In [1]: import numpy as np

In [2]: np.set_printoptions(precision=2, suppress=True, linewidth=140, floatmode="fixed")

In [3]: def rd(a):
   ...:     return np.round(a, 2) + 0
   ...: 

In [4]: E = np.load("block14.npy")

In [5]: E
Out[5]: 
array([[-1.38,  3.32, -1.13, -1.33, -2.80, -1.98],
       [ 1.71,  3.36, -0.59, -2.22, -1.14,  1.32],
       [ 1.24, -3.27,  0.95,  1.41,  2.68,  1.22],
       [-3.35,  3.68, -1.93, -1.19, -3.76, -1.98],
       [ 0.21,  2.05, -1.14, -1.06, -0.85,  0.49],
       [-1.77, -0.62, -0.15,  0.17,  0.00,  0.14],
       [ 1.90, -3.76,  1.67,  1.94,  2.59,  0.23],
       [ 2.55, -1.86,  1.82,  0.62,  2.52,  0.76],
       [ 3.04, -3.59,  1.60,  1.11,  4.00,  2.81],
       [-0.49, -0.39,  0.61,  0.20,  0.16,  0.21],
       [ 0.96, -2.10,  1.77, -0.11,  2.39,  1.99],
       [-0.76, -0.93,  0.01,  0.61, -0.01, -0.97],
       [-1.69,  0.59, -0.11, -0.34, -0.61, -0.60],
       [ 2.06,  5.90, -1.27, -2.93, -3.12, -0.28],
       [-0.97,  2.94, -0.85, -1.10, -2.27, -1.49],
       [-3.36,  1.51, -1.21, -0.66, -2.30, -1.90],
       [ 5.63, -3.69,  2.88,  0.79,  4.85,  3.38],
       [-0.95,  1.74, -1.31, -0.68, -1.51, -0.61],
       [ 2.15, -7.60,  2.37,  2.96,  5.11,  2.05],
       [ 2.09, -1.49,  0.68,  0.13,  1.38,  1.11],
       [-2.32, -1.58, -0.24,  0.82, -0.14, -0.90],
       [-0.51,  5.27, -2.07, -3.11, -2.39,  1.33],
       [ 1.69,  2.67, -0.89, -0.62, -1.54,  0.71],
       [-5.46,  4.02, -1.90, -0.75, -4.81, -3.40],
       [ 5.01, -4.59,  2.34,  1.20,  5.25,  3.21],
       [ 0.33, -0.75,  0.45,  1.12,  0.45, -0.66],
       [ 3.98, -0.75, -0.61,  1.24,  0.56,  1.05],
       [-2.53,  1.68, -1.53,  0.74, -2.54, -2.31],
       [ 1.61, -3.04,  1.39,  1.17,  2.41,  0.79]])

In [6]: Xc = E - E.mean(axis=0)

In [7]: vecs = np.linalg.svd(Xc)[2][:2]

In [8]: M2 = Xc - Xc @ vecs.T @ vecs

In [9]: rd(np.diag(vecs.T @ vecs))
Out[9]: array([0.65, 0.61, 0.07, 0.16, 0.29, 0.21])

In [10]: np.linalg.norm(M2, axis=1).round(6).argmax()
Out[10]: np.int64(26)

In [11]: rd((Xc @ vecs.T).std(axis=0))
Out[11]: array([5.01, 2.15])

In [12]: rd(M2.std(axis=0))
Out[12]: array([0.45, 0.14, 0.43, 0.45, 0.27, 0.53])

In [13]: rd(np.cov(Xc @ vecs.T, rowvar=False))
Out[13]: 
array([[25.96,  0.00],
       [ 0.00,  4.80]])

In [14]: rd(np.linalg.norm(M2) / np.linalg.norm(Xc))
Out[14]: np.float64(0.18)
